In [1]: import numpy as np

In [2]: np.set_printoptions(precision=4, suppress=True, linewidth=100)

In [3]: sigma = 10 * 0.5 ** np.arange(3)

In [4]: rng = np.random.default_rng(2164)

In [5]: F = rng.normal(size=(17, 3)) * rng.permutation(sigma)

In [6]: print(F)
[[  1.2269   3.4129 -17.1272]
 [ -1.0108  10.5805   5.0077]
 [  3.8622   2.65     2.5714]
 [  2.4182  -1.8217   9.426 ]
 [  0.6718  -0.7216   4.4445]
 [  3.8361  -3.8424  -4.4576]
 [  0.9528   3.8502   2.5482]
 [  1.7431   6.9456  10.8132]
 [ -2.1542   0.3519   4.8761]
 [ -0.9839   6.3732  -2.0517]
 [ -0.1965  -1.2077   0.2114]
 [  0.2297  -2.5316 -13.4347]
 [  0.8692   3.969    8.4324]
 [  0.5498  -4.8033  21.4711]
 [  5.5325   5.7315   5.0537]
 [ -1.3688  -3.8585   7.7302]
 [  0.5389   3.2362  -8.3647]]

In [7]: vec = np.array([-6, 0, -9])

In [8]: y = F @ vec

In [9]: print(np.round(np.linalg.solve(F.T @ F, F.T @ y), 4) + 0)
[-6.  0. -9.]

In [10]: y = y + 0.02 * rng.normal(size=17)

In [11]: print(y)
[ 146.8214  -39.0175  -46.3142  -99.3677  -44.0297   17.1097  -28.6165 -107.7711  -30.9873
   24.3975   -0.7143  119.5136  -81.1212 -196.5367  -78.6581  -61.3491   72.0763]

In [12]: c, *_ = np.linalg.lstsq(F, y)

In [13]: print(c.round())
[-6.  0. -9.]

In [14]: print(np.round(F.T @ (y - F @ c), 4) + 0)
[0. 0. 0.]

In [15]: print(c)
[-5.9977  0.0012 -9.0007]

In [16]: print([round(float(np.linalg.norm(np.linalg.solve(F.T @ F + lam * np.eye(3), F.T @ y))), 2) for lam in (0, 1, 10, 100)])
[10.82, 10.77, 10.43, 8.94]

In [17]: lab = F[:, 2] > np.median(F[:, 2])

In [18]: u = F[lab].mean(axis=0) - F[~lab].mean(axis=0)

In [19]: print(lab.astype(int))
[0 1 0 1 0 0 0 1 1 0 0 0 1 1 1 1 0]

In [20]: print(((F - F.mean(axis=0)) @ u > 0).astype(int))
[0 1 1 1 1 0 1 1 1 0 0 0 1 1 1 1 0]

In [21]: print(u)
[-0.3041  0.8903 13.0635]

In [22]: print(np.argsort(-np.abs(u).round(6), kind="stable"))
[2 1 0]

In [23]: other = np.c_[F[:, :1] @ np.array([[0]]), np.array([7, -7, -9, 1, -9, -5, 6, 7, -9, 7, -6, -4, 4, 3, 0, 7, -6])]

In [24]: print(other)
[[ 0.  7.]
 [ 0. -7.]
 [ 0. -9.]
 [ 0.  1.]
 [ 0. -9.]
 [ 0. -5.]
 [ 0.  6.]
 [ 0.  7.]
 [ 0. -9.]
 [ 0.  7.]
 [ 0. -6.]
 [ 0. -4.]
 [ 0.  4.]
 [ 0.  3.]
 [ 0.  0.]
 [ 0.  7.]
 [ 0. -6.]]

In [25]: print(np.linalg.lstsq(F, other[:, 0])[0])
[0. 0. 0.]

In [26]: cent = F[[16, 12]].astype(float)

In [27]: for _ in range(3):
    ...:     lab = np.linalg.norm(F[:, None] - cent, axis=-1).argmin(axis=1)
    ...:     cent = np.array([F[lab == j].mean(axis=0) for j in range(2)])
    ...: 

In [28]: print(lab)
[0 1 1 1 1 0 1 1 1 0 1 0 1 1 1 1 0]

In [29]: print(cent)
[[ 0.9695  1.3296 -9.0872]
 [ 0.9891  1.8055  6.8821]]

In [30]: print(cent[1] - cent[0])
[ 0.0196  0.4758 15.9693]

In [31]: print(np.bincount(lab))
[ 5 12]

In [32]: u = np.array([-1, 2, 2])

In [33]: print(np.convolve(cent[1], u))
[-0.9891  0.1727 -1.2929 17.3753 13.7643]

In [34]: print(np.correlate(cent[1], cent[0], "full"))
[ -8.9883 -15.0917 -59.1796  10.9013   6.6725]

In [35]: print(np.array([np.convolve(row, u, "same") for row in cent]))
[[  0.6094  13.6855 -15.5151]
 [  0.1727  -1.2929  17.3753]]

In [36]: print(np.cross(cent[1, :3], cent[0, :3]))
[-25.5577  15.6608  -0.4353]

In [37]: X = np.load("sample14.npy")

In [38]: print(X)
[[0.5    0.5    0.     0.    ]
 [0.5    0.5    0.     0.    ]
 [0.3333 0.     0.6667 0.    ]
 [0.3333 0.     0.     0.6667]]

In [39]: W = np.array([[2, 1, 2], [2, 2, 0], [3, 2, 1], [1, 0, 0]])

In [40]: c = np.array([0, 1, 2])

In [41]: H = np.maximum(X @ W + c, 0)

In [42]: print(np.linalg.matrix_rank(H))
3

In [43]: print((H > 0).mean(axis=0))
[1. 1. 1.]

In [44]: print(H)
[[2.     2.5    3.    ]
 [2.     2.5    3.    ]
 [2.6667 2.6667 3.3333]
 [1.3333 1.3333 2.6666]]

In [45]: cent = np.array([[1, -1], [-1, -2], [0, 5]])

In [46]: print(W @ cent)
[[ 1  6]
 [ 0 -6]
 [ 1 -2]
 [ 1 -1]]

In [47]: K = np.load("block1.npy")

In [48]: print(K)
[[ 0  1  1  1]
 [ 0 -2 -1  1]
 [ 0  0  2  2]
 [ 0  0  0  2]]

In [49]: print(np.argsort(-np.linalg.norm(K, axis=0).round(6), kind="stable")[:3])
[3 2 1]

In [50]: print(np.linalg.matrix_rank(K, rtol=0.1))
3

In [51]: print(round(np.linalg.norm(K, 2) / np.linalg.norm(K), 4))
0.7732

In [52]: print([round(float(x), 4) for x in np.linalg.svd(K, compute_uv=False)[:3]])
[3.5431, 2.7139, 1.04]

In [53]: blk = np.stack([K, 3 * K, K[::-1]])

In [54]: print(blk.sum(axis=0))
[[ 0  4  4  6]
 [ 0 -8 -2  6]
 [ 0 -2  7  9]
 [ 0  1  1  9]]

In [55]: print(np.linalg.matrix_rank(blk))
[3 3 3]

In [56]: print(np.linalg.det(blk))
[0. 0. 0.]

In [57]: print(np.einsum("bij,cij->bc", blk, blk))
[[ 21  63   4]
 [ 63 189  12]
 [  4  12  21]]

In [58]: left, sigma, Vt = np.linalg.svd(K)

In [59]: print(sigma)
[3.5431 2.7139 1.04   0.    ]

In [60]: print(np.argmax(sigma[:-1] / (sigma[1:] + 1e-6)) + 1)
3

In [61]: other = left[:, :3] @ np.diag(sigma[:3]) @ Vt[:3]

In [62]: print(np.round(np.linalg.norm(K - other) / np.linalg.norm(K), 4))
0.0

In [63]: print(np.allclose(K[:-1].T @ np.linalg.lstsq(K[:-1].T, K[-1])[0], K[-1]))
True

In [64]: print(np.round(np.trace(np.linalg.pinv(K) @ K), 4))
3.0

In [65]: W0 = np.load("x.npy")

In [66]: print(W0)
[[ 2.0829 -2.     -0.5   ]
 [ 0.043  -0.4    -1.1   ]
 [-0.4878  0.1    -0.8   ]
 [-2.266   2.2    -1.2   ]
 [ 0.6761 -0.6    -0.9   ]
 [-0.4889  0.6    -2.2   ]
 [ 0.6202 -1.1    -1.5   ]
 [ 0.0635 -0.2    -0.5   ]
 [ 0.8311 -1.2    -1.3   ]
 [ 1.3129 -1.3     0.2   ]
 [ 0.2999 -0.7     0.2   ]]

In [67]: P = W0 @ np.linalg.solve(W0.T @ W0, W0.T)

In [68]: print(P @ W0[:, 0])
[ 2.0829  0.043  -0.4878 -2.266   0.6761 -0.4889  0.6202  0.0635  0.8311  1.3129  0.2999]

In [69]: print(np.round(np.linalg.eigvalsh(P), 4) + 0)
[0. 0. 0. 0. 0. 0. 0. 0. 1. 1. 1.]

In [70]: print(np.allclose(P @ P, P))
True

In [71]: print(round(np.trace(P), 4))
3.0

In [72]: cent = W0[[10, 0]].astype(float)

In [73]: for _ in range(4):
    ...:     lab = np.linalg.norm(W0[:, None] - cent, axis=-1).argmin(axis=1)
    ...:     cent = np.array([W0[lab == j].mean(axis=0) for j in range(2)])
    ...: 

In [74]: print(lab)
[1 0 0 0 0 0 0 0 0 1 0]

In [75]: print(cent)
[[-0.0788 -0.1444 -1.0333]
 [ 1.6979 -1.65   -0.15  ]]

In [76]: print(cent[1] - cent[0])
[ 1.7767 -1.5056  0.8833]

In [77]: M = np.load("run9.npy")

In [78]: print(M)
[[-2 -1  0]
 [ 1  2  3]
 [ 4  5  6]]

In [79]: print(round(np.trace(np.linalg.pinv(M) @ M), 4))
2.0

In [80]: print(np.round(M @ np.linalg.pinv(M) @ M, 4) + 0)
[[-2. -1.  0.]
 [ 1.  2.  3.]
 [ 4.  5.  6.]]

In [81]: print(np.linalg.lstsq(M[:-1].T, M[-1])[2])
2

In [82]: left, sigma, Vt = np.linalg.svd(M)

In [83]: V = Vt[:(sigma > 1e-8).sum()]

In [84]: vec = M[0] + 5 * M[1] + rng.integers(2) * np.eye(3)[1]

In [85]: print(vec)
[ 3. 10. 15.]

In [86]: print(np.diag(V.T @ V))
[0.8333 0.3333 0.8333]

In [87]: print(np.linalg.matrix_rank(np.vstack([M, vec])))
3

In [88]: left, sigma, Vt = np.linalg.svd(M, full_matrices=False)

In [89]: print((sigma > 1e-8).sum())
2

In [90]: print(np.round(np.sqrt((sigma ** 2).sum()), 4), round(float(np.linalg.norm(M)), 4))
9.798 9.798

In [91]: print(sigma.round(4) + 0)
[9.6175 1.8716 0.    ]

In [92]: print(np.cumsum(sigma ** 2) / np.sum(sigma ** 2))
[0.9635 1.     1.    ]

In [93]: left, sigma, Vt = np.linalg.svd(M)

In [94]: print(sigma.round(4) + 0)
[9.6175 1.8716 0.    ]

In [95]: other = left[:, :2] @ np.diag(sigma[:2]) @ Vt[:2]

In [96]: print(other.round(4) + 0)
[[-2. -1.  0.]
 [ 1.  2.  3.]
 [ 4.  5.  6.]]

In [97]: print(np.linalg.matrix_rank(M, rtol=0.05))
2

In [98]: print(np.round(np.abs(M - other).max(), 4))
0.0

In [99]: print(np.linalg.matrix_rank(other))
2

In [100]: print(round(float(np.linalg.norm(M - other, 2)), 4), round(sigma[2], 4))
0.0 0.0

In [101]: other = M / np.linalg.norm(M, axis=1, keepdims=True)

In [102]: gram = other @ other.T

In [103]: print((gram - 2 * np.eye(3)).round(6).argmax(axis=1))
[1 2 1]

In [104]: print(round(float(np.degrees(np.arccos(np.clip(gram[2, 0], -1, 1)))), 4))
131.494

In [105]: print(np.argwhere(np.triu(np.abs(gram) > 0.95, 1)))
[[1 2]]

In [106]: lab = rng.integers(0, 3, 4)

In [107]: arr = np.array([[-1, -2, -2, -2], [-2, -2, -2, -1], [1, -2, 0, -2], [1, -1, -2, 0]]) * (lab[:, None] == lab)

In [108]: print(arr)
[[-1  0 -2  0]
 [ 0 -2  0  0]
 [ 1  0  0  0]
 [ 0  0  0  0]]

In [109]: left, sigma, Vt = np.linalg.svd(arr)

In [110]: V = Vt[:(sigma > 1e-8).sum()]

In [111]: vec = arr[2] + -1 * arr[0] + rng.integers(2) * np.eye(4)[1]

In [112]: print(vec)
[2. 1. 2. 0.]

In [113]: print(np.allclose(V.T @ V @ vec, vec))
True

In [114]: print(round(np.linalg.norm(vec - V.T @ V @ vec), 4))
0.0

In [115]: print(np.round(V.T @ V, 4) + 0)
[[1. 0. 0. 0.]
 [0. 1. 0. 0.]
 [0. 0. 1. 0.]
 [0. 0. 0. 0.]]

In [116]: W = np.array([[-1, -1, -1, 1, -2, -2],
     ...:     [2, -1, -2, 2, 0, 1],
     ...:     [-2, 0, 1, 2, 2, -2],
     ...:     [-1, 2, 0, 0, 1, -2]])

In [117]: c = np.array([-2, 4, 1, -1, 0, -3])

In [118]: H = np.maximum(arr @ W + c, 0)

In [119]: print((H > 0).mean(axis=0))
[0.25 1.   0.5  0.   0.   0.25]

In [120]: print(np.linalg.matrix_rank(H))
3

In [121]: print(H)
[[3 5 0 0 0 3]
 [0 6 5 0 0 0]
 [0 3 0 0 0 0]
 [0 4 1 0 0 0]]

In [122]: cent = np.array([[-3, 0, -1],
     ...:     [-1, 0, -3],
     ...:     [-1, -2, 0],
     ...:     [0, -2, 2],
     ...:     [2, 0, -1],
     ...:     [-1, -1, 2]])

In [123]: print(H @ cent)
[[-17  -3 -12]
 [-11 -10 -18]
 [ -3   0  -9]
 [ -5  -2 -12]]

In [124]: print((H @ cent).round(6).argmax(axis=1))
[1 1 1 1]

In [125]: print(W @ cent)
[[  3   2   4]
 [ -4  -1   7]
 [ 11  -4   0]
 [  5   2 -10]]
